In [1]: import numpy as np

In [2]: from numpy import linalg as LA

In [3]: np.set_printoptions(suppress=True, linewidth=100)

In [4]: m1 = np.load("test12.npy")

In [5]: m1
Out[5]: 
array([[ 0, 14,  5, 16,  0, 18, 25],
       [19,  3,  0,  0,  0,  0,  0],
       [10,  0, 18,  0,  0,  0,  0],
       [ 7,  8,  0,  0, 21,  0,  0],
       [ 0, 12,  3, 11,  8,  0,  0],
       [17,  0, 16,  0,  0,  0,  0],
       [ 7,  6,  2,  2,  8,  0,  0],
       [25, 33,  0,  8,  0, 25, 25],
       [ 0, 21,  0, 11, 31,  0,  0],
       [ 0, 44,  0, 46, 30, 17,  0],
       [ 0,  0, 17,  6,  0,  6, 17],
       [ 0,  4,  5,  2,  0,  6, 11],
       [ 0, 21,  7, 30, 11, 10,  3],
       [30,  0,  0,  0,  0,  0,  4],
       [ 6, 41,  0,  7, 29, 11,  0],
       [ 0, 37,  0, 19, 14, 23, 19],
       [ 0,  0,  0,  0,  1,  0,  7],
       [17, 14,  0,  0,  0, 13, 17],
       [14,  0, 16,  0,  0,  5, 16],
       [19, 33,  0,  0, 18, 10,  2],
       [ 2,  0, 24,  0,  0,  0,  0],
       [13, 30,  0, 12,  4, 18, 14],
       [ 8,  0, 14,  0,  0,  0,  0],
       [14,  0, 14,  0,  0,  0,  0],
       [ 7,  0,  4,  0,  0,  0,  0],
       [ 1,  0,  1,  0,  0,  0,  0],
       [ 0,  0,  3,  0,  0,  0,  3]])

In [6]: vec = np.array([-1, -2, 0, -1, -2, 0, -2])

In [7]: rhs = m1 @ vec

In [8]: np.round(LA.pinv(m1) @ m1, 2) + 0
Out[8]: 
array([[1., 0., 0., 0., 0., 0., 0.],
       [0., 1., 0., 0., 0., 0., 0.],
       [0., 0., 1., 0., 0., 0., 0.],
       [0., 0., 0., 1., 0., 0., 0.],
       [0., 0., 0., 0., 1., 0., 0.],
       [0., 0., 0., 0., 0., 1., 0.],
       [0., 0., 0., 0., 0., 0., 1.]])

In [9]: np.round(LA.solve(m1.T @ m1, m1.T @ rhs), 2) + 0
Out[9]: array([-1., -2.,  0., -1., -2.,  0., -2.])

In [10]: np.round(LA.lstsq(m1, rhs)[0], 2) + 0
Out[10]: array([-1., -2.,  0., -1., -2.,  0., -2.])

In [11]: rng = np.random.default_rng(28929)

In [12]: rhs = rhs + 0.1 * rng.normal(size=27)

In [13]: rhs.round(2)
Out[13]: 
array([ -94.  ,  -25.09,  -10.04,  -65.1 ,  -50.84,  -16.86,  -37.01, -148.98, -115.12, -194.18,
        -39.98,  -32.07, -100.08,  -38.02, -153.23, -158.89,  -15.9 ,  -79.03,  -45.88, -125.03,
         -1.94, -121.14,   -7.98,  -13.93,   -6.93,   -1.05,   -5.96])

In [14]: b, *_ = LA.lstsq(m1, rhs)

In [15]: b.round(2) + 0
Out[15]: array([-1.  , -1.99,  0.  , -1.  , -2.01, -0.02, -1.99])

In [16]: np.round(m1.T @ (rhs - m1 @ b), 2) + 0
Out[16]: array([0., 0., 0., 0., 0., 0., 0.])

In [17]: [round(float(LA.norm(LA.solve(m1.T @ m1 + lam * np.eye(7), m1.T @ rhs))), 2) for lam in (0, 1, 10, 100)]
Out[17]: [3.74, 3.73, 3.67, 3.49]
